$ python3 -q
>>> import numpy as np
>>> import numpy.linalg as la
>>> np.set_printoptions(precision=2, suppress=True, linewidth=120, legacy="1.25")
>>> X = np.tanh(np.array([[1.5, -0.5],
...     [-2.3, 1.2],
...     [-0.5, 0.1],
...     [-0.5, -0.8],
...     [1.1, 0.0],
...     [-0.8, 0.1],
...     [0.1, -0.9],
...     [-0.5, 0.7],
...     [0.1, -1.5],
...     [0.3, 1.1],
...     [-1.4, -0.7],
...     [-0.3, 2.7],
...     [-0.4, -1.4],
...     [0.8, -0.7]]) @ np.array([[-0.2, 0.3, -1.5, 0.9], [0.7, 1.5, 0.8, -1.6]]))
>>> print(X.round(2) + 0)
[[-0.57 -0.29 -0.99  0.97]
 [ 0.86  0.8   1.   -1.  ]
 [ 0.17  0.    0.68 -0.54]
 [-0.43 -0.87  0.11  0.68]
 [-0.22  0.32 -0.93  0.76]
 [ 0.23 -0.09  0.86 -0.71]
 [-0.57 -0.87 -0.7   0.91]
 [ 0.53  0.72  0.86 -0.92]
 [-0.79 -0.98 -0.87  0.99]
 [ 0.61  0.94  0.41 -0.9 ]
 [-0.21 -0.9   0.91 -0.14]
 [ 0.96  1.    0.99 -1.  ]
 [-0.72 -0.98 -0.48  0.95]
 [-0.57 -0.67 -0.94  0.95]]
>>> F = np.array([[4, 5, 5], [5, 4, 5], [5, 5, 4]])
>>> # symmetric
>>> w, evecs = la.eig(F)
>>> print(np.round(F @ evecs[:, 0] - w[0] * evecs[:, 0], 2) + 0)
[0. 0. 0.]
>>> print(w)
[-1. 14. -1.]
>>> print(np.sort(la.eigvals(F.T)))
[-1. -1. 14.]
>>> M2 = la.inv(F)
>>> print(np.round(F @ M2, 2) + 0)
[[1. 0. 0.]
 [0. 1. 0.]
 [0. 0. 1.]]
>>> print(np.allclose(M2, F.T))
False
>>> print((np.abs(M2) > 1e-9).astype(int))
[[1 1 1]
 [1 1 1]
 [1 1 1]]
>>> print(M2)
[[-0.64  0.36  0.36]
 [ 0.36 -0.64  0.36]
 [ 0.36  0.36 -0.64]]
>>> print(la.inv(M2))
[[4. 5. 5.]
 [5. 4. 5.]
 [5. 5. 4.]]
>>> print(np.round(la.slogdet(F)[0], 2))
1.0
>>> print(round(float(la.cond(F)), 2))
14.0
>>> print(round(float(la.eigvalsh(F).min()), 2))
-1.0
>>> proj = np.triu(np.array([[0, 1, 1], [4, 2, 3], [0, 0, 0]]), 1) + np.eye(3)
>>> M2 = proj @ F @ la.inv(proj)
>>> print(M2)
[[14.  0.  0.]
 [20. -1.  0.]
 [ 5.  0. -1.]]
>>> print(np.poly(M2))
[  1. -12. -27. -14.]
>>> K = np.array([[3, 1, -1], [0, 2, -1], [0, 0, -3]])
>>> print(K)
[[ 3  1 -1]
 [ 0  2 -1]
 [ 0  0 -3]]
>>> print(np.fft.fft(F[0]))
[14.+0.j -1.+0.j -1.+0.j]
>>> print((F @ F)[0])
[66 65 65]
>>> print(F @ (-1.0) ** np.arange(3))
[4. 6. 4.]
>>> print(F @ np.ones(3))
[14. 14. 14.]
>>> print(np.sort(np.abs(np.fft.fft(F[0]))), np.sort(la.svd(F, compute_uv=False)))
[ 1.  1. 14.] [ 1.  1. 14.]
>>> print(np.allclose(F @ F.T, F.T @ F))
True
>>> M2 = K[0, 0] * K[1:] - np.outer(K[1:, 0], K[0])
>>> print(M2)
[[ 0  6 -3]
 [ 0  0 -9]]
>>> print(np.flatnonzero(~M2.round(6).any(axis=1)))
[]
>>> print(la.matrix_rank(M2), la.matrix_rank(K))
2 3
>>> blk = np.stack([M2, 4 * M2, M2[::-1]])
>>> print(la.matrix_rank(blk.reshape(3, -1)))
2
>>> print(blk.sum(axis=0))
[[  0  30 -24]
 [  0   6 -48]]
>>> print(la.norm(blk, axis=(1, 2)))
[11.22 44.9  11.22]
>>> print(la.matrix_rank(blk))
[2 2 2]
>>> print((blk @ M2.T).shape)
(3, 2, 2)
>>> print(np.einsum("bij,cij->bc", blk, blk))
[[ 126  504   54]
 [ 504 2016  216]
 [  54  216  126]]
>>> rng = np.random.default_rng(126069)
>>> labels = rng.permutation(3)
>>> print(labels)
[1 0 2]
>>> M2 = K[labels][:, labels]
>>> print(np.diag(M2))
[ 2  3 -3]
>>> print(M2)
[[ 2  0 -1]
 [ 1  3 -1]
 [ 0  0 -3]]
>>> Q, r_ = la.qr(K)
>>> print(Q.shape, r_.shape)
(3, 3) (3, 3)
>>> print(np.allclose(r_.T @ r_, K.T @ K))
True
>>> print(Q)
[[ 1.  0.  0.]
 [-0.  1.  0.]
 [-0. -0.  1.]]
>>> print(np.trace(Q @ Q.T))
3.0
>>> print(Q.T @ Q)
[[1. 0. 0.]
 [0. 1. 0.]
 [0. 0. 1.]]
>>> print(abs(r_[0, 0]), round(float(la.norm(K[:, 0])), 2))
3.0 3.0
>>> print(Q @ r_)
[[ 3.  1. -1.]
 [ 0.  2. -1.]
 [ 0.  0. -3.]]
>>> print(r_)
[[ 3.  1. -1.]
 [ 0.  2. -1.]
 [ 0.  0. -3.]]
>>> mat = np.loadtxt("data.csv", delimiter=",")
>>> print(mat)
[[ 1.16 -0.19 -0.79 -0.72]
 [ 1.58 -0.47 -1.21 -0.67]
 [ 0.08 -0.25  0.1   0.36]
 [-3.41  1.33  2.08  0.72]
 [-0.01 -0.42 -0.02  0.54]]
>>> x = np.array([-1, 0, -3, 5])
>>> target = mat @ x
>>> print(np.round(la.solve(mat.T @ mat, mat.T @ target), 2) + 0)
[-1.  0. -3.  5.]
>>> print(np.round(la.lstsq(mat, target)[0], 2) + 0)
[-1.  0. -3.  5.]
>>> print(target)
[-2.39 -1.3   1.42  0.77  2.77]
>>> target = target + 0.1 * rng.normal(size=5)
>>> print(target)
[-2.27 -1.34  1.53  0.72  2.87]
>>> coef, *_ = la.lstsq(mat, target)
>>> print(coef)
[-1.74 -3.07 -1.53  2.85]
>>> print(np.round(mat.T @ (target - mat @ coef), 2) + 0)
[0. 0. 0. 0.]
>>> print(round(la.norm(target - mat @ coef), 2))
0.04
>>> print([round(float(la.norm(la.solve(mat.T @ mat + lam * np.eye(4), mat.T @ target))), 2) for lam in (0, 1, 10, 100)])
[4.79, 1.92, 0.44, 0.08]
>>> M2 = np.c_[mat[:, :1] @ np.array([[2]]), np.array([0, 3, 3, 4, 3])]
>>> print(M2)
[[ 2.32  0.  ]
 [ 3.16  3.  ]
 [ 0.16  3.  ]
 [-6.82  4.  ]
 [-0.02  3.  ]]
>>> print(np.round(la.norm(M2 - mat @ la.lstsq(mat, M2)[0], axis=0), 2) + 0)
[0.   4.26]
>>> print(np.round(la.lstsq(mat, M2[:, 0])[0], 2) + 0)
[2. 0. 0. 0.]
>>> proj = mat @ la.solve(mat.T @ mat, mat.T)
>>> print(proj)
[[ 1.   -0.02 -0.03 -0.01  0.01]
 [-0.02  0.75 -0.4  -0.13  0.11]
 [-0.03 -0.4   0.36 -0.21  0.18]
 [-0.01 -0.13 -0.21  0.93  0.06]
 [ 0.01  0.11  0.18  0.06  0.95]]
>>> print(np.diag(proj))
[1.   0.75 0.36 0.93 0.95]
>>> m1 = np.load("case0.npy")
>>> print(m1)
[[-1  0  1]
 [ 2  3  4]
 [ 5  6  7]
 [ 8  9 10]
 [11 12 13]]
>>> blk = np.stack([m1, -2 * m1, m1[::-1]])
>>> print(blk.sum(axis=0))
[[ 12  12  12]
 [  6   6   6]
 [  0   0   0]
 [ -6  -6  -6]
 [-12 -12 -12]]
>>> print(np.einsum("bij,cij->bc", blk, blk))
[[  820 -1640   280]
 [-1640  3280  -560]
 [  280  -560   820]]
>>> print(la.matrix_rank(blk))
[2 2 2]
>>> print(la.norm(blk, axis=(1, 2)))
[28.64 57.27 28.64]
>>> print([round(float(x), 2) for x in la.svd(m1, compute_uv=False)[:3]])
[28.58, 1.82, 0.0]
>>> print(np.argsort(-la.norm(m1, axis=0).round(6), kind="stable")[:3])
[2 1 0]
>>> print(la.matrix_rank(m1, rtol=0.1))
1
>>> print(round(la.norm(m1, 2) / la.norm(m1), 2))
1.0
>>> print(la.cond(m1) > 100)
True
